% python3 -q
>>> import numpy as np
>>> np.set_printoptions(precision=2, suppress=True, linewidth=140, legacy="1.25")
>>> rng = np.random.default_rng(62)
>>> X = np.array([[8, 1, 8], [2, 9, 7], [5, 3, 5]]) * (rng.random((3, 3)) < 0.3)
>>> X
array([[0, 0, 0],
       [2, 0, 0],
       [0, 0, 0]])
>>> np.sort(np.linalg.eigvals(X))
array([0., 0., 0.])
>>> X @ X
array([[0, 0, 0],
       [0, 0, 0],
       [0, 0, 0]])
>>> np.prod(np.diag(X)), np.round(np.linalg.det(X), 2)
(0, 0.0)
>>> np.linalg.matrix_rank(X - X[0, 0] * np.eye(3))
1
>>> other = X + rng.integers(-2, 3, (3, 1)) @ rng.integers(-2, 3, (1, 3))
>>> other
array([[ 0,  0,  0],
       [ 0,  0,  2],
       [-2,  0,  2]])
>>> np.abs(other - X).sum(axis=1)
array([0, 4, 4])
>>> other - X
array([[ 0,  0,  0],
       [-2,  0,  2],
       [-2,  0,  2]])
>>> np.abs(np.diag(np.linalg.qr(other)[1])) > 1e-9
array([ True, False, False])
>>> np.unique(other.round(6), axis=0).shape
(3, 3)
>>> np.linalg.lstsq(X[:-1].T, X[-1])[2]
1
>>> round(float(np.trace(np.linalg.pinv(X) @ X)), 2)
1.0
>>> rk = np.linalg.matrix_rank(X)
>>> rk
1
>>> null = np.linalg.svd(X)[2][rk:].T
>>> [int(np.linalg.matrix_rank(np.delete(X, i, axis=0))) for i in range(3)]
[1, 0, 1]
>>> null.shape
(3, 2)
>>> [int(np.linalg.matrix_rank(X[:, :j + 1])) for j in range(3)]
[1, 1, 1]
